$ ipython --no-banner

In [1]: import numpy as np

In [2]: np.set_printoptions(suppress=True, linewidth=120)

In [3]: def rnd(a):
   ...:     return np.round(a, 2) + 0
   ...: 

In [4]: other = np.array([[-1, -7], [1, -7]])

In [5]: mat = np.tile(other, (2, 2))

In [6]: mat
Out[6]: 
array([[-1, -7, -1, -7],
       [ 1, -7,  1, -7],
       [-1, -7, -1, -7],
       [ 1, -7,  1, -7]])

In [7]: f, g = mat[2], mat[3]

In [8]: f @ g
Out[8]: np.int64(96)

In [9]: p = (f @ g) / (f @ f) * f

In [10]: np.outer(f, g)
Out[10]: 
array([[-1,  7, -1,  7],
       [-7, 49, -7, 49],
       [-1,  7, -1,  7],
       [-7, 49, -7, 49]])

In [11]: np.linalg.matrix_rank(np.outer(f, g))
Out[11]: np.int64(1)

In [12]: rnd(g - p)
Out[12]: array([ 1.96, -0.28,  1.96, -0.28])

In [13]: p
Out[13]: array([-0.96, -6.72, -0.96, -6.72])

In [14]: rnd((g - p) @ f)
Out[14]: np.float64(0.0)

In [15]: U, s, Vh = np.linalg.svd(mat)

In [16]: np.argmax(s[:-1] / (s[1:] + 1e-6)) + 1
Out[16]: np.int64(2)

In [17]: other = U[:, :2] @ np.diag(s[:2]) @ Vh[:2]

In [18]: rnd(np.linalg.norm(mat - other, 2)), rnd(s[2])
Out[18]: (np.float64(0.0), np.float64(0.0))

In [19]: rnd(other)
Out[19]: 
array([[-1., -7., -1., -7.],
       [ 1., -7.,  1., -7.],
       [-1., -7., -1., -7.],
       [ 1., -7.,  1., -7.]])

In [20]: W = np.array([[1, 4], [1, 5], [9, -1], [-7, -7]])

In [21]: c = np.array([3, -2])

In [22]: H = np.maximum(mat @ W + c, 0)

In [23]: (H > 0).mean(axis=0)
Out[23]: array([1., 1.])

In [24]: np.linalg.matrix_rank(H)
Out[24]: np.int64(2)

In [25]: print(H)
[[35  9]
 [55 15]
 [35  9]
 [55 15]]

In [26]: Z = np.array([[5, 0], [4, -4]])

In [27]: H @ Z
Out[27]: 
array([[211, -36],
       [335, -60],
       [211, -36],
       [335, -60]])

In [28]: t = np.radians(30)

In [29]: R = np.eye(4)

In [30]: R[0, 0] = R[3, 3] = np.cos(t)

In [31]: R[0, 3], R[3, 0] = -np.sin(t), np.sin(t)

In [32]: print(rnd(R))
[[ 0.87  0.    0.   -0.5 ]
 [ 0.    1.    0.    0.  ]
 [ 0.    0.    1.    0.  ]
 [ 0.5   0.    0.    0.87]]

In [33]: other = mat @ R.T

In [34]: np.allclose(mat @ mat.T, other @ other.T)
Out[34]: True

In [35]: rnd(other)
Out[35]: 
array([[ 2.63, -7.  , -1.  , -6.56],
       [ 4.37, -7.  ,  1.  , -5.56],
       [ 2.63, -7.  , -1.  , -6.56],
       [ 4.37, -7.  ,  1.  , -5.56]])

In [36]: rnd(np.linalg.det(R)), rnd(np.trace(R))
Out[36]: (np.float64(1.0), np.float64(3.73))

In [37]: print(rnd(np.trace(np.linalg.pinv(other) @ other)))
2.0

In [38]: np.linalg.lstsq(other[:-1].T, other[-1])[2]
Out[38]: np.int32(2)

In [39]: A = np.load("block11.npy")

In [40]: A
Out[40]: 
array([[-1.,  1.,  0.,  0.,  0.,  0.,  0.,  0.,  0.,  0.,  0.,  0.,  0.],
       [ 0., -1.,  1.,  0.,  0.,  0.,  0.,  0.,  0.,  0.,  0.,  0.,  0.],
       [ 0.,  0., -1.,  1.,  0.,  0.,  0.,  0.,  0.,  0.,  0.,  0.,  0.],
       [ 0.,  0.,  0., -1.,  1.,  0.,  0.,  0.,  0.,  0.,  0.,  0.,  0.],
       [ 0.,  0.,  0.,  0., -1.,  1.,  0.,  0.,  0.,  0.,  0.,  0.,  0.],
       [ 0.,  0.,  0.,  0.,  0., -1.,  1.,  0.,  0.,  0.,  0.,  0.,  0.],
       [ 0.,  0.,  0.,  0.,  0.,  0., -1.,  1.,  0.,  0.,  0.,  0.,  0.],
       [ 0.,  0.,  0.,  0.,  0.,  0.,  0., -1.,  1.,  0.,  0.,  0.,  0.],
       [ 0.,  0.,  0.,  0.,  0.,  0.,  0.,  0., -1.,  1.,  0.,  0.,  0.],
       [ 0.,  0.,  0.,  0.,  0.,  0.,  0.,  0.,  0., -1.,  1.,  0.,  0.],
       [ 0.,  0.,  0.,  0.,  0.,  0.,  0.,  0.,  0.,  0., -1.,  1.,  0.],
       [ 0.,  0.,  0.,  0.,  0.,  0.,  0.,  0.,  0.,  0.,  0., -1.,  1.],
       [ 0.,  0.,  0.,  0.,  0.,  0.,  0.,  0.,  0.,  0.,  0.,  0., -1.]])

In [41]: # triangular, det is the product of the diagonal

In [42]: W = np.array([[0, 0],
    ...:     [1, 0],
    ...:     [0, 1],
    ...:     [1, 3],
    ...:     [3, 2],
    ...:     [0, 3],
    ...:     [1, 3],
    ...:     [1, 2],
    ...:     [0, 1],
    ...:     [3, 2],
    ...:     [1, 1],
    ...:     [0, 0],
    ...:     [2, 1]])

In [43]: c = np.array([1, 1])

In [44]: H = np.maximum(A @ W + c, 0)

In [45]: np.linalg.matrix_rank(H)
Out[45]: np.int64(2)

In [46]: rnd((H > 0).mean(axis=0))
Out[46]: array([0.54, 0.54])

In [47]: (H > 0).astype(int)
Out[47]: 
array([[1, 1],
       [0, 1],
       [1, 1],
       [1, 0],
       [0, 1],
       [1, 1],
       [1, 0],
       [0, 0],
       [1, 1],
       [0, 0],
       [0, 0],
       [1, 1],
       [0, 0]])

In [48]: Z = np.array([[9, 9, 6], [1, 9, 7]])

In [49]: (H @ Z).round(6).argmax(axis=1)
Out[49]: array([1, 1, 1, 0, 1, 1, 0, 0, 1, 0, 0, 1, 0])

In [50]: W @ Z
Out[50]: 
array([[ 0,  0,  0],
       [ 9,  9,  6],
       [ 1,  9,  7],
       [12, 36, 27],
       [29, 45, 32],
       [ 3, 27, 21],
       [12, 36, 27],
       [11, 27, 20],
       [ 1,  9,  7],
       [29, 45, 32],
       [10, 18, 13],
       [ 0,  0,  0],
       [19, 27, 19]])
